$ python -q
>>> import numpy as np
>>> np.set_printoptions(suppress=True, linewidth=120)
>>> F = np.load("layer3.npy")
>>> F
array([[ 1, -3,  2,  1,  1],
       [ 0,  0,  0,  0,  2],
       [ 2, -3,  0,  1,  1]])
>>> x0 = np.array([0, -2, -3, 1, 2])
>>> (F * x0).sum(axis=1)
array([3, 4, 9])
>>> F * x0
array([[ 0,  6, -6,  1,  2],
       [ 0,  0,  0,  0,  4],
       [ 0,  6,  0,  1,  2]])
>>> np.linalg.norm(F @ x0) <= np.linalg.norm(F, 2) * np.linalg.norm(x0) + 1e-9
np.True_
>>> F @ x0
array([3, 4, 9])
>>> r0, g = F[1], F[0]
>>> r0 @ r0
np.int64(4)
>>> pr = (r0 @ g) / (r0 @ r0) * r0
>>> np.round(np.linalg.norm(r0 + g) ** 2 + np.linalg.norm(r0 - g) ** 2, 2)
np.float64(40.0)
>>> pr
array([0., 0., 0., 0., 1.])
>>> out = F[0, 0] * F[1:] - np.outer(F[1:, 0], F[0])
>>> print(out)
[[ 0  0  0  0  2]
 [ 0  3 -4 -1 -1]]
>>> np.flatnonzero(~out.round(6).any(axis=1))
array([], dtype=int64)
>>> np.linalg.matrix_rank(out), np.linalg.matrix_rank(F)
(np.int64(2), np.int64(3))
>>> out = np.array([[1, 2], [3, 1]])
>>> cent = np.kron(out, F)
>>> print(round(np.linalg.norm(cent, 2), 2), np.round(np.linalg.norm(out, 2) * np.linalg.norm(F, 2), 2))
19.43 19.43
>>> data = np.loadtxt("sample14.csv", delimiter=",")
>>> data.round(2)
array([[-1.58, -0.86,  0.02, -0.88],
       [ 0.95, -1.31, -1.09, -0.44],
       [-0.47,  1.07, -1.61, -0.23],
       [-0.63, -0.63, -0.48,  1.72]])
>>> np.round(data @ data.T, 2) + 0
array([[4., 0., 0., 0.],
       [0., 4., 0., 0.],
       [0., 0., 4., 0.],
       [0., 0., 0., 4.]])
>>> np.round(np.linalg.svd(data, compute_uv=False), 2)
array([2., 2., 2., 2.])
>>> np.round(np.linalg.norm(data, axis=0), 2)
array([2., 2., 2., 2.])
